In [1]: import numpy as np

In [2]: from numpy import linalg as LA

In [3]: np.set_printoptions(precision=2, suppress=True, linewidth=140)

In [4]: C = 5 * np.array([[1.5, -0.6, 0.8], [1.2, -0.8, 0.1], [-1.4, 0.6, -1.4]])

In [5]: rng = np.random.default_rng(519)

In [6]: labels = rng.integers(0, 3, 13)

In [7]: A = C[labels] + rng.normal(size=(13, 3))

In [8]: A
Out[8]: 
array([[-7.42,  1.58, -7.73],
       [ 7.41, -3.3 ,  3.7 ],
       [ 7.27, -3.89,  2.71],
       [ 6.31, -2.39,  3.1 ],
       [ 5.81, -4.29,  0.17],
       [ 6.38, -4.87,  2.47],
       [-6.78,  3.81, -7.23],
       [ 4.58, -3.08,  0.53],
       [ 7.62, -3.44,  4.05],
       [ 7.89, -3.52,  4.88],
       [ 7.06, -4.53,  3.79],
       [-6.53,  3.16, -6.9 ],
       [ 7.42, -1.82,  3.08]])

In [9]: x = np.array([0, 1, 1])

In [10]: rhs = A @ x

In [11]: np.round(LA.lstsq(A, rhs)[0], 2) + 0
Out[11]: array([0., 1., 1.])

In [12]: np.round(LA.solve(A.T @ A, A.T @ rhs), 2) + 0
Out[12]: array([0., 1., 1.])

In [13]: rhs
Out[13]: array([-6.15,  0.4 , -1.18,  0.71, -4.12, -2.4 , -3.42, -2.56,  0.6 ,  1.36, -0.74, -3.74,  1.26])

In [14]: rhs = rhs + 0.02 * rng.normal(size=13)

In [15]: rhs
Out[15]: array([-6.17,  0.41, -1.18,  0.7 , -4.12, -2.39, -3.39, -2.56,  0.64,  1.35, -0.74, -3.72,  1.23])

In [16]: coef, *_ = LA.lstsq(A, rhs)

In [17]: coef.round(2) + 0
Out[17]: array([0., 1., 1.])

In [18]: coef.round()
Out[18]: array([0., 1., 1.])

In [19]: np.round(LA.norm(rhs - A @ coef), 2)
Out[19]: np.float64(0.06)
